% ipython --no-banner

In [1]: import numpy as np

In [2]: np.set_printoptions(precision=4, suppress=True, linewidth=160)

In [3]: rnd = lambda a: np.round(a, 4) + 0

In [4]: arr = np.loadtxt("mat.csv", delimiter=",")

In [5]: print(arr)
[[ -0.8     -2.5161   1.1     -0.6     -0.1     -0.5     -1.2     -0.4      0.4   ]
 [  0.4     -6.5021   2.2      1.1      0.3      0.6      0.      -1.2      1.    ]
 [  0.5     -9.7592  -0.3      0.3      0.8      0.9     -1.7     -2.       0.6   ]
 [  0.2      6.5903   0.7     -1.       0.2      0.9      0.       1.3     -0.3   ]
 [  0.3     -1.6927  -1.      -0.3      0.3     -2.1      0.8     -0.5     -1.7   ]
 [  0.7      3.5382  -0.6      0.       0.2     -1.2      0.7      0.7     -0.6   ]
 [ -1.8     11.1899   0.8      0.7      0.7      0.5      0.5      2.2      1.4   ]
 [ -0.2      4.1608   2.2     -1.       1.2     -0.1     -0.1      0.8      0.8   ]
 [  0.8     -1.5646   0.1      0.3     -0.1      0.1     -1.8     -0.2     -0.9   ]
 [  0.1     -6.0006   0.       0.4     -0.4     -1.      -0.8     -1.2     -0.1   ]
 [  0.1     -1.4452   1.2      1.6      1.8     -0.7     -0.8     -0.4      0.3   ]
 [  0.4      1.5308  -0.6     -0.2      0.      -1.      -0.4      0.2      0.4   ]
 [ -0.2      9.7347  -0.2      0.1     -1.4      1.1      0.5      2.       2.1   ]
 [ -1.9      2.0315  -0.3     -0.1     -0.4     -1.1     -1.       0.5      1.9   ]
 [  1.3      4.9047  -1.3      0.3      0.1     -0.8     -0.9      0.9     -0.9   ]
 [ -0.9     -0.2075   0.7     -0.2      0.4      0.4     -0.4      0.1     -0.3   ]
 [  0.1     -0.9385   0.4      0.3     -0.7     -0.2     -1.      -0.2      0.4   ]
 [  0.6      4.7823  -0.1     -0.1      1.       0.4     -0.7      0.9      0.2   ]
 [  1.9      3.2128   1.3      0.5      0.4      0.3      0.5      0.6     -1.    ]
 [  2.7     -5.407    0.4      0.       1.5     -1.      -1.1     -1.1      1.    ]
 [ -1.2      3.4473  -3.2      1.1     -2.2     -0.7     -1.5      0.8      0.    ]
 [ -2.6      7.2694   1.       0.      -1.3      1.2      1.7      1.5      1.    ]
 [  0.1      9.0591   0.9      0.5     -1.3     -0.4      0.8      1.8     -0.2   ]
 [  0.7     -2.948   -1.       0.5      0.3     -1.8      0.7     -0.6     -1.2   ]
 [  0.3     -0.0336  -1.1      0.7      0.4      1.8     -1.8      0.      -0.6   ]
 [  0.1      7.7867   0.1     -1.3      0.       1.1      0.8      1.6     -1.1   ]
 [  0.      -2.1345  -0.6     -1.4     -0.3     -1.6     -0.6     -0.4      0.1   ]
 [ -0.1      0.3765  -0.1     -0.1     -0.6     -0.2      1.5      0.1      1.7   ]
 [ -1.7      1.3713  -0.6      0.2     -1.2     -1.3      0.2      0.2     -0.7   ]
 [ -0.6     -1.6046  -0.7      0.9      0.4     -0.1     -2.1     -0.3      0.4   ]
 [  2.3     -2.7751   0.1     -1.7     -1.4     -0.2      2.6     -0.5      1.9   ]
 [  2.1      1.4215   0.5      0.4      0.8     -2.       0.3      0.4      0.3   ]
 [  1.5     -2.585   -1.3      1.8     -0.8      0.3      1.      -0.5     -1.2   ]
 [  0.6    -14.2094  -2.1      1.       0.6      0.2     -1.1     -2.8     -1.6   ]
 [ -1.1      1.5958   1.5      2.       0.2      0.       1.3      0.3     -1.3   ]
 [  0.4      4.5262   0.7      0.6     -0.1     -0.3      0.1      0.9     -1.6   ]
 [ -0.4     -9.0556   0.5      1.      -1.9      1.4      0.5     -1.8     -0.2   ]
 [ -0.3      2.3318  -1.      -1.7     -0.3     -1.      -2.2      0.5      1.    ]
 [  0.4      3.8425   0.      -1.6     -0.2      0.2     -0.5      0.7      0.6   ]
 [  1.6     -0.9374  -1.4     -0.7      1.       1.      -1.2     -0.1     -1.2   ]
 [ -0.4      0.2901  -0.5      0.      -0.1      1.      -0.3      0.1      1.5   ]
 [  0.3     -3.4428   0.4      0.1     -1.3     -0.3     -1.7     -0.7     -2.7   ]
 [ -2.1      5.4989  -0.4     -0.1     -0.2      2.       0.2      1.       0.4   ]
 [  1.2      1.8414   0.6      0.4     -0.8     -0.2      0.1      0.3     -1.7   ]
 [  0.6     -7.023    0.5     -0.6      1.1      0.5      1.      -1.4     -0.2   ]
 [ -0.2    -10.0972   0.9      0.9      1.      -1.8     -1.      -2.1      0.8   ]]

In [6]: C = arr[[7, 6]].astype(float)

In [7]: for _ in range(7):
   ...:     z = np.linalg.norm(arr[:, None] - C, axis=-1).argmin(axis=1)
   ...:     C = np.array([arr[z == j].mean(axis=0) for j in range(2)])
   ...: 

In [8]: z
Out[8]: array([0, 0, 0, 1, 0, 1, 1, 1, 0, 0, 0, 1, 1, 1, 1, 0, 0, 1, 1, 0, 1, 1, 1, 0, 0, 1, 0, 1, 1, 0, 0, 1, 0, 0, 1, 1, 0, 1, 1, 0, 0, 0, 1, 1, 0, 0])

In [9]: rnd(C[1] - C[0])
Out[9]: array([-0.5826,  8.4623,  0.1478, -0.2522, -0.3478,  0.0217,  0.6043,  1.6696,  0.2565])

In [10]: np.bincount(z)
Out[10]: array([23, 23])
